% python3 -q
>>> import numpy as np
>>> np.set_printoptions(precision=1, suppress=True, linewidth=120, sign=" ")
>>> arr = np.load("dump.npy")
>>> arr
array([[ 6,  2, -5,  5],
       [ 2,  4, -1,  0],
       [-5, -1,  6, -4],
       [ 5,  0, -4,  0]])
>>> # symmetric, so the eigenvalues are real
>>> u, g = arr[1], arr[0]
>>> print(u @ u)
21
>>> pr = (u @ g) / (u @ u) * u
>>> print(np.outer(u, g))
[[ 12   4 -10  10]
 [ 24   8 -20  20]
 [ -6  -2   5  -5]
 [  0   0   0   0]]
>>> print(np.all(np.linalg.eigvalsh(arr) > 0))
False
>>> [round(float(np.linalg.det(arr[:i, :i])), 2) + 0 for i in range(1, 5)]
[6.0, 20.0, 34.0, -175.0]
>>> ev, evecs = np.linalg.eigh(arr)
>>> x0 = np.array([0, 3, 0, 3])
>>> print((np.sign(evecs[:, -1].round(6)) == np.sign(evecs[0, -1].round(6))).astype(int))
[ 1  1  0  1]
>>> x0 @ arr @ x0 / (x0 @ x0), round(ev[0], 1), round(ev[-1], 1)
(np.float64(2.0), np.float64(-3.2), np.float64(14.3))
>>> ev, evecs = np.linalg.eigh(arr)
>>> np.linalg.eigvalsh(arr + 2 * np.eye(4))
array([-1.2,  3. ,  5.9, 16.3])
>>> np.abs(evecs[:, -1]).round(6).argmax()
np.int64(0)
>>> np.linalg.eigvalsh(arr @ arr)
array([   1. ,    9.9,   14.9,  204.1])
>>> (ev > 1e-8).sum(), (ev < -1e-8).sum()
(np.int64(3), np.int64(1))
>>> print(np.linalg.svd(arr, compute_uv=False))
[ 14.3   3.9   3.2   1. ]
>>> ev
array([-3.2,  1. ,  3.9, 14.3])
>>> mat = np.load("out2.npy")
>>> mat
array([[ -3. ,   2.5,  -4.3],
       [ -6.5,  -2.4,   6.9],
       [ -3.5,  -2.5,   9.2],
       [-11.2,   3.8, -10.6],
       [  6.3,  -4.5,  -4. ],
       [ -6.2, -10.7,   4.9],
       [ -0.6,  16.1,  18.5],
       [ -2.9,  -9.3,  13.2],
       [ -7.5, -19.8, -15.9],
       [  3.3,  14. ,  -2.5],
       [ -9.1,   0.6,  18.8],
       [-21. ,  -1.8,  15.1],
       [  1.3,   4.5,   7. ],
       [  9.7,  -0.5,   9. ],
       [  0.9,   8.2, -10.6],
       [ -6.7,  -7.6,  12.8],
       [ -5.5,   8.3, -11.6],
       [  0.5,  10.1,   3.5]])
>>> d = np.linalg.norm(mat[:, None] - mat[None], axis=-1)
>>> d[:5, :5]
array([[  0. ,  12.7,  14.4,  10.4,  11.6],
       [ 12.7,   0. ,   3.8,  19.2,  16.9],
       [ 14.4,   3.8,   0. ,  22.2,  16.6],
       [ 10.4,  19.2,  22.2,   0. ,  20.5],
       [ 11.6,  16.9,  16.6,  20.5,   0. ]])
>>> print(d.mean(axis=1).argmax())
8
>>> F = np.load("mat.npy")
>>> F
array([[ 16.1,  15.5,   2. ],
       [  6.4,   7.7,   2. ],
       [-10.1,  -5.5,   2. ],
       [ -5.9,  -2.1,   2. ],
       [  7.2,   8.4,   2. ],
       [  2.2,   4.4,   2. ],
       [ -2.3,   0.8,   2. ],
       [  9.4,  10.1,   2. ],
       [  5. ,   6.6,   2. ],
       [  5.8,   7.2,   2. ]])
>>> np.linalg.norm(F, axis=1).argmax()
np.int64(0)
>>> print(np.round(np.linalg.norm(F, 1), 1), round(np.linalg.norm(F, np.inf), 1))
70.3 33.5
>>> round(float(np.linalg.norm(F[6] - F[1])), 1)
11.1
>>> np.linalg.norm(F, axis=1)
array([ 22.4,  10.2,  11.7,   6.6,  11.3,   5.3,   3.1,  13.9,   8.5,   9.4])
>>> round(float(np.linalg.norm(F, "nuc")), 1)
42.9
>>> np.round(np.linalg.norm(F[6], 1), 1), np.round(np.linalg.norm(F[6], np.inf), 1)
(np.float64(5.1), np.float64(2.3))
>>> rng = np.random.default_rng(3585)
>>> z = rng.permutation(3)
>>> A2 = mat[:, z] * rng.choice([-1, 1], 3)
>>> print(A2)
[[  4.3  -3.    2.5]
 [ -6.9  -6.5  -2.4]
 [ -9.2  -3.5  -2.5]
 [ 10.6 -11.2   3.8]
 [  4.    6.3  -4.5]
 [ -4.9  -6.2 -10.7]
 [-18.5  -0.6  16.1]
 [-13.2  -2.9  -9.3]
 [ 15.9  -7.5 -19.8]
 [  2.5   3.3  14. ]
 [-18.8  -9.1   0.6]
 [-15.1 -21.   -1.8]
 [ -7.    1.3   4.5]
 [ -9.    9.7  -0.5]
 [ 10.6   0.9   8.2]
 [-12.8  -6.7  -7.6]
 [ 11.6  -5.5   8.3]
 [ -3.5   0.5  10.1]]
>>> Uu, _, Vt = np.linalg.svd(mat.T @ A2)
>>> print(np.round(np.linalg.lstsq(mat, A2)[0], 1) + 0)
[[ 0.  1.  0.]
 [ 0.  0.  1.]
 [-1.  0.  0.]]
>>> Uu, sigma, Vt = np.linalg.svd(F)
>>> sigma.round(1) + 0
array([ 35.3,   7.5,   0. ])
>>> A2 = Uu[:, :2] @ np.diag(sigma[:2]) @ Vt[:2]
>>> round(float(np.linalg.norm(F - A2, 2)), 1), round(float(sigma[2]), 1)
(0.0, 0.0)
>>> np.linalg.matrix_rank(F, rtol=0.05)
np.int64(2)
>>> print(A2)
[[ 16.1  15.5   2. ]
 [  6.4   7.7   2. ]
 [-10.1  -5.5   2. ]
 [ -5.9  -2.1   2. ]
 [  7.2   8.4   2. ]
 [  2.2   4.4   2. ]
 [ -2.3   0.8   2. ]
 [  9.4  10.1   2. ]
 [  5.    6.6   2. ]
 [  5.8   7.2   2. ]]
>>> np.round(np.linalg.norm(F - A2) / np.linalg.norm(F), 1)
np.float64(0.0)
>>> np.linalg.matrix_rank(A2)
np.int64(2)
>>> data = np.loadtxt("layer0.csv", delimiter=",")
>>> data
array([[ 0.,  1.,  0.,  1.],
       [ 1.,  0.,  1.,  1.],
       [ 0.,  1.,  0.,  0.],
       [ 1.,  1.,  0.,  0.]])
>>> # symmetric, so the eigenvalues are real
>>> ev, evecs = np.linalg.eigh(data)
>>> x0 = np.array([-3, 1, -2, -3])
>>> np.abs(data).sum(axis=1).max(), round(float(np.abs(ev).max()), 1)
(np.float64(3.0), 2.2)
>>> evecs * np.abs(ev) @ evecs.T
array([[ 1.3,  0.3,  0.5,  0.3],
       [ 0.3,  1.7, -0.1,  0.3],
       [ 0.5, -0.1,  0.8,  0.5],
       [ 0.3,  0.3,  0.5,  1.3]])
>>> evecs * np.maximum(ev, 0) @ evecs.T
array([[ 0.6,  0.7,  0.2,  0.6],
       [ 0.7,  0.8,  0.4,  0.7],
       [ 0.2,  0.4,  0.4,  0.2],
       [ 0.6,  0.7,  0.2,  0.6]])
>>> W0 = np.load("w.npy")
>>> W0
array([[ 1,  0,  0,  0,  0],
       [-3,  1,  0,  0,  0],
       [-5,  1,  1,  0,  0],
       [-5, -9, -1,  1,  0],
       [ 2,  6, -3,  4,  1]])
>>> # triangular, det is the product of the diagonal
>>> W0 @ W0
array([[  1,   0,   0,   0,   0],
       [ -6,   1,   0,   0,   0],
       [-13,   2,   1,   0,   0],
       [ 22, -19,  -2,   1,   0],
       [-19, -27, -10,   8,   1]])
>>> [int(np.linalg.matrix_rank(np.linalg.matrix_power(W0, p))) for p in range(1, 6)]
[5, 5, 5, 5, 5]
>>> np.prod(np.diag(W0)), np.round(np.linalg.det(W0), 1)
(np.int64(1), np.float64(1.0))
>>> print(np.sort(np.linalg.eigvals(W0)))
[ 1.  1.  1.  1.  1.]
>>> A2 = np.array([[1, 0, 1], [0, 2, 1]])
>>> basis = np.kron(A2, W0)
>>> np.linalg.matrix_rank(basis)
np.int64(10)
>>> basis.shape
(10, 15)
>>> basis
array([[  1,   0,   0,   0,   0,   0,   0,   0,   0,   0,   1,   0,   0,   0,   0],
       [ -3,   1,   0,   0,   0,   0,   0,   0,   0,   0,  -3,   1,   0,   0,   0],
       [ -5,   1,   1,   0,   0,   0,   0,   0,   0,   0,  -5,   1,   1,   0,   0],
       [ -5,  -9,  -1,   1,   0,   0,   0,   0,   0,   0,  -5,  -9,  -1,   1,   0],
       [  2,   6,  -3,   4,   1,   0,   0,   0,   0,   0,   2,   6,  -3,   4,   1],
       [  0,   0,   0,   0,   0,   2,   0,   0,   0,   0,   1,   0,   0,   0,   0],
       [  0,   0,   0,   0,   0,  -6,   2,   0,   0,   0,  -3,   1,   0,   0,   0],
       [  0,   0,   0,   0,   0, -10,   2,   2,   0,   0,  -5,   1,   1,   0,   0],
       [  0,   0,   0,   0,   0, -10, -18,  -2,   2,   0,  -5,  -9,  -1,   1,   0],
       [  0,   0,   0,   0,   0,   4,  12,  -6,   8,   2,   2,   6,  -3,   4,   1]])
>>> feats = np.array([[1, -5, -2, -1],
...     [-3, -4, -5, -5],
...     [-1, -5, -3, 5],
...     [2, -3, 1, 1],
...     [10, 7, 13, 14]])
>>> feats
array([[ 1, -5, -2, -1],
       [-3, -4, -5, -5],
       [-1, -5, -3,  5],
       [ 2, -3,  1,  1],
       [10,  7, 13, 14]])
>>> u = np.array([1, -2, -3])
>>> np.cross(feats[4, :3], feats[2, :3])
array([ 44,  17, -43])
>>> np.convolve(feats[4], u)
array([ 10, -13, -31, -33, -67, -42])
>>> np.correlate(feats[4], feats[2], "full")
array([  50,    5,   -6,  -14, -114,  -83,  -14])
>>> G = feats.T @ feats
>>> G
array([[ 115,   76,  148,  151],
       [  76,  124,  133,   95],
       [ 148,  133,  208,  195],
       [ 151,   95,  195,  248]])
>>> print(np.linalg.eigvalsh(G)[::-1])
[ 597.7   78.9   18.1    0.3]
>>> np.linalg.svd(feats, compute_uv=False) ** 2
array([ 597.7,   78.9,   18.1,    0.3])
>>> np.linalg.matrix_rank(G)
np.int64(4)
>>> A2 = feats / np.sqrt((feats ** 2).mean(axis=1, keepdims=True))
>>> np.linalg.norm(A2, axis=1)
array([ 2.,  2.,  2.,  2.,  2.])
>>> print(feats - feats.mean(axis=1, keepdims=True))
[[ 2.8 -3.2 -0.2  0.8]
 [ 1.2  0.2 -0.8 -0.8]
 [ 0.  -4.  -2.   6. ]
 [ 1.8 -3.2  0.8  0.8]
 [-1.  -4.   2.   3. ]]
>>> print(np.linalg.matrix_rank(feats - feats.mean(axis=1, keepdims=True)))
3
>>> print(np.linalg.matrix_rank(A2) == np.linalg.matrix_rank(feats))
True
>>> A2[0]
array([ 0.4, -1.8, -0.7, -0.4])
>>> A2 = np.array([[4, 4, -5, 1, 5],
...     [2, -3, 4, -2, 2],
...     [5, -3, -2, 3, -2],
...     [-3, -5, 5, 3, -1],
...     [5, -2, -4, 3, 3]])
>>> A = np.tril(A2)
>>> A
array([[ 4,  0,  0,  0,  0],
       [ 2, -3,  0,  0,  0],
       [ 5, -3, -2,  0,  0],
       [-3, -5,  5,  3,  0],
       [ 5, -2, -4,  3,  3]])
>>> # triangular: eigenvalues sit on the diagonal
>>> x0 = np.array([2, 4, 2, 2, 0])
>>> h1 = np.maximum(A @ x0, 0)
>>> h1
array([ 8,  0,  0,  0,  0])
>>> np.tanh(A @ x0)
array([ 1., -1., -1., -1.,  0.])
>>> print(A.T @ h1)
[ 32   0   0   0   0]
>>> [int(np.linalg.matrix_rank(np.linalg.matrix_power(A, p))) for p in range(1, 6)]
[5, 5, 5, 5, 5]
>>> print(A @ A)
[[ 16   0   0   0   0]
 [  2   9   0   0   0]
 [  4  15   4   0   0]
 [ -6 -15   5   9   0]
 [  2  -3  11  18   9]]
>>> np.linalg.matrix_rank(A - A[0, 0] * np.eye(5))
np.int64(4)
>>> round(float(np.linalg.norm(A, 2)), 1)
10.7
>>> np.linalg.norm(A, axis=1)
array([ 4. ,  3.6,  6.2,  8.2,  7.9])
>>> ev, evecs = np.linalg.eig(A)
>>> print(ev)
[ 3.  3. -2. -3.  4.]
>>> np.sort(np.linalg.eigvals(A @ A))
array([  4.,   9.,   9.,   9.,  16.])
>>> np.prod(ev)
np.float64(216.0)
>>> u = np.array([0, 2])
>>> np.cross(A[1, :3], A[4, :3])
array([ 12,   8,  11])
>>> X = np.loadtxt("test0.csv", delimiter=",")
>>> X
array([[ 0., -3.],
       [ 0., -3.],
       [ 0., -3.],
       [ 0.,  9.],
       [ 0.,  6.]])
>>> np.allclose(X[:-1].T @ np.linalg.lstsq(X[:-1].T, X[-1])[0], X[-1])
True
>>> X @ np.linalg.pinv(X) @ X
array([[ 0., -3.],
       [ 0., -3.],
       [ 0., -3.],
       [ 0.,  9.],
       [ 0.,  6.]])
>>> np.unique(X.round(6), axis=0).shape
(3, 2)
>>> r = np.linalg.matrix_rank(X)
>>> r
np.int64(1)
>>> ns = np.linalg.svd(X)[2][r:].T
>>> print([int(np.linalg.matrix_rank(np.delete(X, i, axis=0))) for i in range(5)])
[1, 1, 1, 1, 1]
>>> ns[:, 0] / ns[np.abs(ns[:, 0]).round(6).argmax(), 0]
array([ 1.,  0.])
>>> X @ ns
array([[ 0.],
       [ 0.],
       [ 0.],
       [ 0.],
       [ 0.]])
>>> u, g = X[4], X[0]
>>> u @ u
np.float64(36.0)
>>> u @ g
np.float64(-18.0)
>>> pr = (u @ g) / (u @ u) * u
>>> print(g - pr)
[ 0.  0.]
>>> pr
array([-0., -3.])
>>> Uu, sigma, Vt = np.linalg.svd(X)
>>> evecs = Vt[:(sigma > 1e-8).sum()]
>>> x0 = X[3] + 5 * X[0] + rng.integers(2) * np.eye(2)[0]
>>> x0
array([ 1., -6.])
>>> evecs.T @ evecs
array([[ 0.,  0.],
       [ 0.,  1.]])
>>> np.allclose(evecs.T @ evecs @ x0, x0)
False
>>> np.linalg.matrix_rank(np.vstack([X, x0]))
np.int64(2)
>>> round(float(np.linalg.norm(x0 - evecs.T @ evecs @ x0)), 1)
1.0
